% ipython --no-banner

In [1]: import numpy as np

In [2]: np.set_printoptions(precision=2, suppress=True, linewidth=160, sign=" ")

In [3]: X = np.loadtxt("a.csv", delimiter=",")

In [4]: X
Out[4]: 
array([[29.26, 21.39, -1.95,  0.56, 10.83, 30.73],
       [28.81, 19.16, -0.05, -0.49, 10.19, 30.42],
       [30.39, 20.43,  0.77, -2.8 , 11.32, 32.  ],
       [29.37, 19.58,  0.25,  0.21,  9.94, 30.06],
       [31.53, 19.46,  0.01, -0.42,  9.44, 30.9 ],
       [30.87, 19.61,  1.05,  0.82, 10.32, 29.67],
       [29.63, 20.38,  1.33,  0.74,  9.66, 30.26],
       [30.52, 21.91, -0.01,  0.39, 10.85, 29.46],
       [29.47, 18.07,  0.96, -0.41, 11.15, 30.51],
       [29.98, 19.51, -0.35, -1.14, 10.57, 29.37],
       [29.42, 20.89, -1.65,  1.87, 11.46, 29.5 ],
       [30.96, 19.98, -1.01, -0.3 , 10.64, 29.23],
       [30.27, 20.18, -1.63, -0.82,  8.98, 30.21],
       [30.65, 19.69,  0.8 ,  0.89,  9.4 , 29.7 ],
       [31.08, 20.58, -0.61,  1.19,  9.04, 30.55],
       [29.13, 20.91, -1.88,  0.59, 10.07, 31.55],
       [30.73, 19.34, -2.04, -0.46,  9.73, 29.92],
       [30.05, 17.63, -0.68, -0.93, 10.75, 33.01],
       [29.35, 19.79, -0.81,  0.52, 10.45, 29.71],
       [28.74, 19.69, -0.43,  0.88,  7.06, 29.96],
       [31.08, 19.39,  1.81, -0.1 ,  9.12, 30.09],
       [31.73, 18.57, -1.74, -1.25, 11.05, 29.84],
       [30.44, 19.73, -0.4 ,  1.12,  9.97, 28.57],
       [29.81, 19.43, -0.84,  1.17, 10.02, 30.21],
       [29.77, 18.58,  0.54, -0.13, 10.61, 29.27],
       [30.19, 20.43,  0.55, -0.13, 10.09, 30.96],
       [31.02, 20.58, -0.86,  0.23,  9.68, 29.46],
       [30.48, 19.35, -0.02,  1.24, 10.19, 31.42],
       [29.12, 19.76, -0.5 ,  0.97, 11.23, 28.58],
       [29.83, 20.05, -0.99, -0.33, 10.55, 30.62],
       [30.02, 20.44,  1.59,  0.43, 10.  , 29.78],
       [30.91, 19.72, -1.38, -1.09,  9.83, 28.71],
       [29.99, 20.6 ,  0.27,  1.24, 10.85, 31.05]])

In [5]: x0 = np.array([3, 0, 1, 1, 1, 3])

In [6]: rhs = X @ x0

In [7]: np.round(np.linalg.solve(X.T @ X, X.T @ rhs), 2) + 0
Out[7]: array([ 3.,  0.,  1.,  1.,  1.,  3.])

In [8]: np.round(np.linalg.lstsq(X, rhs)[0], 2) + 0
Out[8]: array([ 3.,  0.,  1.,  1.,  1.,  3.])

In [9]: np.round(np.linalg.pinv(X) @ X, 2) + 0
Out[9]: 
array([[ 1.,  0.,  0.,  0.,  0.,  0.],
       [ 0.,  1.,  0.,  0.,  0.,  0.],
       [ 0.,  0.,  1.,  0.,  0.,  0.],
       [ 0.,  0.,  0.,  1.,  0.,  0.],
       [ 0.,  0.,  0.,  0.,  1.,  0.],
       [ 0.,  0.,  0.,  0.,  0.,  1.]])

In [10]: rng = np.random.default_rng(96)

In [11]: rhs = rhs + 0.1 * rng.normal(size=33)

In [12]: rhs
Out[12]: 
array([ 189.32,  187.48,  196.38,  188.51,  196.28,  193.98,  191.31,  191.27,  191.59,  187.05,  188.51,  189.97,  187.97,  192.17,  194.47,  190.93,  189.23,
        198.3 ,  187.43,  183.66,  194.16,  192.8 ,  187.71,  190.47,  188.28,  194.06,  190.46,  197.2 ,  184.72,  190.77,  191.54,  186.24,  195.52])

In [13]: coef, *_ = np.linalg.lstsq(X, rhs)

In [14]: round(np.linalg.norm(rhs - X @ coef), 2)
Out[14]: np.float64(0.52)
